$ python -q
>>> import numpy as np
>>> from numpy import linalg as LA
>>> np.set_printoptions(precision=2, suppress=True, linewidth=100, floatmode="fixed")
>>> rd = lambda a: np.round(a, 2) + 0
>>> F = np.load("case6.npy")
>>> print(F)
[[18.92  8.93 15.95 15.00 21.02 17.97 21.96]
 [18.07  9.02 12.96 13.00 20.10 14.96 19.92]
 [19.96  9.05 14.94 19.03 20.02 14.90 21.94]
 [16.07  6.89 13.06 13.03 17.05 13.96 18.01]
 [13.92  6.98 11.00 15.06 14.03 10.99 16.02]]
>>> r0, g = F[0], F[2]
>>> print(rd(r0 @ r0))
2164.12
>>> print(rd(r0 @ g))
2152.58
>>> p = (r0 @ g) / (r0 @ r0) * r0
>>> print(LA.matrix_rank(np.outer(r0, g)))
1
>>> print(rd(p))
[18.82  8.88 15.86 14.92 20.91 17.87 21.84]
>>> U, sig, vt = LA.svd(F)
>>> print(np.argmax(sig[:-1] / (sig[1:] + 1e-6)) + 1)
4
>>> B = U[:, :4] @ np.diag(sig[:4]) @ vt[:4]
>>> print(rd(B))
[[18.92  8.93 15.95 15.00 21.02 17.97 21.96]
 [18.07  9.02 12.96 13.00 20.10 14.96 19.92]
 [19.96  9.05 14.94 19.03 20.02 14.90 21.94]
 [16.07  6.89 13.06 13.03 17.05 13.96 18.01]
 [13.92  6.98 11.00 15.06 14.03 10.99 16.02]]
>>> print(LA.matrix_rank(F, rtol=0.05))
2
>>> print(rd(np.trace(LA.pinv(B) @ B)))
4.0
>>> print(LA.lstsq(B[:-1].T, B[-1])[2])
4
>>> E = np.loadtxt("mat.csv", delimiter=",")
>>> print(rd(E))
[[-3.13  0.55 -8.06 -8.06  3.38]
 [-2.67  0.80 -6.95 -6.95  3.01]
 [-1.97  1.10 -5.14 -5.14  2.35]
 [-1.93  1.11 -5.03 -5.03  2.31]
 [-1.89  1.12 -4.93 -4.93  2.27]
 [-1.70  1.16 -4.37 -4.37  2.05]
 [-0.74  0.60 -0.97 -0.97  0.45]
 [-0.38  0.10 -0.26 -0.26  0.06]
 [ 0.12  0.01  0.06  0.06  0.00]
 [ 0.89  0.24  0.36  0.36  0.11]
 [ 1.14  0.36  0.45  0.45  0.15]
 [ 1.68  0.66  0.65  0.65  0.26]
 [ 1.70  0.67  0.65  0.65  0.26]
 [ 6.40  4.11  2.64  2.64  1.31]
 [ 6.41  4.12  2.65  2.65  1.31]
 [ 7.07  4.66  2.96  2.96  1.45]]
>>> # rank 3
>>> Xc = E - E.mean(axis=0)
>>> vecs = LA.svd(Xc)[2][:3]
>>> B = Xc - Xc @ vecs.T @ vecs
>>> print(rd(np.cov(Xc @ vecs.T, rowvar=False)))
[[36.24  0.00  0.00]
 [ 0.00  3.98  0.00]
 [ 0.00  0.00  0.09]]
>>> print(LA.norm(B, axis=1).round(6).argmax())
0
>>> print(rd(np.diag(vecs.T @ vecs)))
[0.95 0.95 0.45 0.45 0.20]
>>> print(LA.matrix_rank(E, rtol=0.1))
2
>>> W2 = E[[3, 12]].astype(float)
>>> for _ in range(7):
...     idx = LA.norm(E[:, None] - W2, axis=-1).argmin(axis=1)
...     W2 = np.array([E[idx == j].mean(axis=0) for j in range(2)])
... 
>>> print(idx)
[0 0 0 0 0 0 1 1 1 1 1 1 1 1 1 1]
>>> print(np.abs(W2[1] - W2[0]).argmax())
2
>>> print(rd(W2[1] - W2[0]))
[ 4.64  0.58  6.66  6.66 -2.02]
>>> print(rd(W2))
[[-2.22  0.97 -5.75 -5.75  2.56]
 [ 2.43  1.55  0.92  0.92  0.54]]
>>> vec = np.array([7, -2, -2, 3, -8])
>>> a = np.maximum(W2 @ vec, 0)
>>> print(rd(W2 * (a > 1e-9)[:, None]))
[[0.00 0.00 0.00 0.00 0.00]
 [2.43 1.55 0.92 0.92 0.54]]
>>> M = np.array([[-6, -8, 6, 2, 3, -6, -3],
...     [6, 9, 3, -2, -1, 3, -9],
...     [-5, 7, -1, 5, 8, -6, -1],
...     [1, 4, -7, -1, 5, 4, 0],
...     [-5, 1, 6, 4, 9, -4, 4],
...     [-7, -9, 9, -7, -4, 6, -5],
...     [-8, 8, -4, -6, 2, 5, -1]])
>>> M[4] = M[6]
>>> print(M)
[[-6 -8  6  2  3 -6 -3]
 [ 6  9  3 -2 -1  3 -9]
 [-5  7 -1  5  8 -6 -1]
 [ 1  4 -7 -1  5  4  0]
 [-8  8 -4 -6  2  5 -1]
 [-7 -9  9 -7 -4  6 -5]
 [-8  8 -4 -6  2  5 -1]]
>>> U, sig, vt = LA.svd(M)
>>> vecs = vt[:(sig > 1e-8).sum()]
>>> rng = np.random.default_rng(352)
>>> vec = M[4] + 3 * M[0] + rng.integers(2) * np.eye(7)[4]
>>> print(vec)
[-26.00 -16.00  14.00   0.00  11.00 -13.00 -10.00]
>>> print(np.allclose(vecs.T @ vecs @ vec, vec))
True
>>> print(LA.matrix_rank(np.vstack([M, vec])))
6
>>> print(np.allclose(M @ M.T, M.T @ M))
False
>>> print((M - M.T) / 2)
[[ 0.00 -7.00  5.50  0.50  5.50  0.50  2.50]
 [ 7.00  0.00 -2.00 -3.00 -4.50  6.00 -8.50]
 [-5.50  2.00  0.00  6.00  6.00 -7.50  1.50]
 [-0.50  3.00 -6.00  0.00  5.50  5.50  3.00]
 [-5.50  4.50 -6.00 -5.50  0.00  4.50 -1.50]
 [-0.50 -6.00  7.50 -5.50 -4.50  0.00 -5.00]
 [-2.50  8.50 -1.50 -3.00  1.50  5.00  0.00]]
>>> print((M + M.T) / 2)
[[-6.00 -1.00  0.50  1.50 -2.50 -6.50 -5.50]
 [-1.00  9.00  5.00  1.00  3.50 -3.00 -0.50]
 [ 0.50  5.00 -1.00 -1.00  2.00  1.50 -2.50]
 [ 1.50  1.00 -1.00 -1.00 -0.50 -1.50 -3.00]
 [-2.50  3.50  2.00 -0.50  2.00  0.50  0.50]
 [-6.50 -3.00  1.50 -1.50  0.50  6.00  0.00]
 [-5.50 -0.50 -2.50 -3.00  0.50  0.00 -1.00]]
>>> print(np.allclose(M, M.T))
False
>>> print(LA.matrix_power(M, 2))
[[   2   80 -134   74   72  -52  114]
 [  60  -61  141   50   -9  -67 -107]
 [  68  226 -125  -34   33   76  -24]
 [ -16  -21   48  -98  -68   93  -57]
 [  67   47   63  -87 -112  107  -70]
 [ -34 -116   61   68  -17  -76   72]
 [  67   47   63  -87 -112  107  -70]]
